>>> import numpy as np
>>> import numpy.linalg as la
>>> np.set_printoptions(precision=3, suppress=True, linewidth=120)
>>> def rnd(a):
...     return np.round(a, 3) + 0
... 
>>> J = np.load("dump.npy")
>>> J
array([[ 10., -16.,  13.,   7.],
       [  2.,  -8.,   8.,   2.],
       [  7., -16.,  16.,   7.],
       [-17.,  26., -23., -14.]])
>>> Uu, sigma, Vh = la.svd(J)
>>> evecs = Vh[:(sigma > 1e-8).sum()]
>>> rng = np.random.default_rng(245)
>>> x = J[3] + -2 * J[2] + rng.integers(2) * np.eye(4)[1]
>>> x
array([-31.,  59., -55., -28.])
>>> rnd(la.norm(x - evecs.T @ evecs @ x))
np.float64(0.5)
>>> rnd(np.diag(evecs.T @ evecs))
array([0.75, 0.75, 0.75, 0.75])
>>> la.matrix_rank(np.vstack([J, x]))
np.int64(4)
>>> rnd(J @ la.pinv(J) @ J)
array([[ 10., -16.,  13.,   7.],
       [  2.,  -8.,   8.,   2.],
       [  7., -16.,  16.,   7.],
       [-17.,  26., -23., -14.]])
>>> rnd(np.trace(la.pinv(J) @ J))
np.float64(3.0)
>>> np.allclose(J[:-1].T @ la.lstsq(J[:-1].T, J[-1])[0], J[-1])
True
>>> hat = np.triu(np.array([[0, 0, 0, -2], [1, -1, -1, -1], [1, 2, -3, 0], [-1, 0, 2, -1]]), 1) + np.eye(4)
>>> M2 = hat @ J @ la.inv(hat)
>>> np.trace(M2), np.trace(J)
(np.float64(4.0), np.float64(4.0))
>>> M2
array([[ 44., -68.,  -9.,  55.],
       [ 12., -18.,  -3.,  15.],
       [  7., -16.,   0.,   5.],
       [-17.,  26.,   3., -22.]])
>>> la.matrix_rank(M2)
np.int64(3)
>>> K = np.loadtxt("out3.csv", delimiter=",")
>>> print(K)
[[ 5.  5.  5.  5.  5.]
 [ 5. 10. 10. 10. 10.]
 [ 5. 10. 15. 15. 15.]
 [ 5. 10. 15. 20. 20.]
 [ 5. 10. 15. 20. 25.]]
>>> # symmetric, so the eigenvalues are real
>>> hat = np.triu(np.array([[3, 3, 2, 2, 3],
...     [1, 0, 1, 2, 0],
...     [0, 1, 0, 3, 3],
...     [5, 4, 5, 4, 3],
...     [3, 5, 0, 5, 4]]), 1) + np.eye(5)
>>> M2 = hat @ K @ la.inv(hat)
>>> M2
array([[ 55., -60.,  90., -95.,  30.],
       [ 20., -20.,  35., -40.,  20.],
       [ 35., -35.,  70., -75.,  60.],
       [ 20., -20.,  40., -40.,  35.],
       [  5.,  -5.,  10., -10.,  10.]])
>>> print(rnd(np.poly(M2)))
[    1.   -75.   875. -3500.  5625. -3125.]
>>> hat @ K - K @ hat
array([[  50.,   85.,  120.,  125.,  130.],
       [  15.,   15.,   25.,   -5.,  -20.],
       [  30.,   45.,   70.,   45.,   30.],
       [  15.,   15.,   25.,  -15.,  -45.],
       [   0.,  -15.,  -20.,  -75., -120.]])
